% ipython --no-banner

In [1]: import numpy as np

In [2]: from numpy import linalg as LA

In [3]: np.set_printoptions(precision=2, suppress=True, linewidth=140, floatmode="fixed")

In [4]: J = np.load("block3.npy")

In [5]: J
Out[5]: 
array([[ -1,   2,  -5,  -1],
       [ -2,   0, -10,  -1],
       [ -3,  -3, -15,   3]])

In [6]: M2 = J / np.sqrt((J ** 2).mean(axis=1, keepdims=True))

In [7]: J - J.mean(axis=1, keepdims=True)
Out[7]: 
array([[  0.25,   3.25,  -3.75,   0.25],
       [  1.25,   3.25,  -6.75,   2.25],
       [  1.50,   1.50, -10.50,   7.50]])

In [8]: gram = J.T @ J

In [9]: gram
Out[9]: 
array([[ 14,   7,  70,  -6],
       [  7,  13,  35, -11],
       [ 70,  35, 350, -30],
       [ -6, -11, -30,  11]])

In [10]: LA.svd(J, compute_uv=False) ** 2
Out[10]: array([370.36,  16.69,   0.95])

In [11]: round(LA.norm(J[1] - J[2]), 2)
Out[11]: np.float64(7.14)

In [12]: LA.norm(J, axis=1).argmax()
Out[12]: np.int64(2)

In [13]: round(LA.norm(J, 2), 2)
Out[13]: np.float64(19.24)

In [14]: LA.norm(J, axis=1)
Out[14]: array([ 5.57, 10.25, 15.87])

In [15]: round(float(LA.norm(J, 1)), 2), round(LA.norm(J, np.inf), 2)
Out[15]: (30.0, np.float64(24.0))

In [16]: round(float(LA.norm(J[1], 1)), 2), np.round(LA.norm(J[1], np.inf), 2)
Out[16]: (13.0, np.float64(10.0))

In [17]: f, v = J[1], J[0]

In [18]: f @ v
Out[18]: np.int64(53)

In [19]: p = (f @ v) / (f @ f) * f

In [20]: round(float((v - p) @ f), 2)
Out[20]: 0.0

In [21]: LA.matrix_rank(np.outer(f, v))
Out[21]: np.int64(1)

In [22]: round(float(LA.norm(f + v) ** 2 + LA.norm(f - v) ** 2), 2)
Out[22]: 272.0

In [23]: v - p
Out[23]: array([ 0.01,  2.00,  0.05, -0.50])

In [24]: np.outer(f, v)
Out[24]: 
array([[  2,  -4,  10,   2],
       [  0,   0,   0,   0],
       [ 10, -20,  50,  10],
       [  1,  -2,   5,   1]])

In [25]: J.mean(axis=0)
Out[25]: array([ -2.00,  -0.33, -10.00,   0.33])

In [26]: J.sum(axis=1)
Out[26]: array([ -5, -13, -18])

In [27]: J.shape
Out[27]: (3, 4)

In [28]: np.diff(J, axis=0)
Out[28]: 
array([[-1, -2, -5,  0],
       [-1, -3, -5,  4]])

In [29]: mat = np.loadtxt("dump.csv", delimiter=",")

In [30]: mat
Out[30]: 
array([[ 3.00,  0.00,  0.00,  0.00,  0.00],
       [ 0.00,  2.00,  0.00, -3.00,  3.00],
       [ 0.00,  2.00, -2.00, -2.00, -3.00],
       [ 0.00,  2.00,  3.00,  1.00,  3.00],
       [ 0.00, -1.00,  3.00, -3.00, -1.00]])

In [31]: Q, r_ = LA.qr(mat)

In [32]: np.round(Q.T @ Q, 2) + 0
Out[32]: 
array([[1.00, 0.00, 0.00, 0.00, 0.00],
       [0.00, 1.00, 0.00, 0.00, 0.00],
       [0.00, 0.00, 1.00, 0.00, 0.00],
       [0.00, 0.00, 0.00, 1.00, 0.00],
       [0.00, 0.00, 0.00, 0.00, 1.00]])

In [33]: np.round(Q @ r_, 2) + 0
Out[33]: 
array([[ 3.00,  0.00,  0.00,  0.00,  0.00],
       [ 0.00,  2.00,  0.00, -3.00,  3.00],
       [ 0.00,  2.00, -2.00, -2.00, -3.00],
       [ 0.00,  2.00,  3.00,  1.00,  3.00],
       [ 0.00, -1.00,  3.00, -3.00, -1.00]])

In [34]: r_
Out[34]: 
array([[ 3.00,  0.00,  0.00,  0.00,  0.00],
       [ 0.00, -3.61,  0.28,  1.39, -1.94],
       [ 0.00,  0.00,  4.68, -0.51,  2.68],
       [ 0.00,  0.00,  0.00, -4.56, -1.55],
       [ 0.00,  0.00,  0.00,  0.00, -3.83]])

In [35]: Q.shape, r_.shape
Out[35]: ((5, 5), (5, 5))
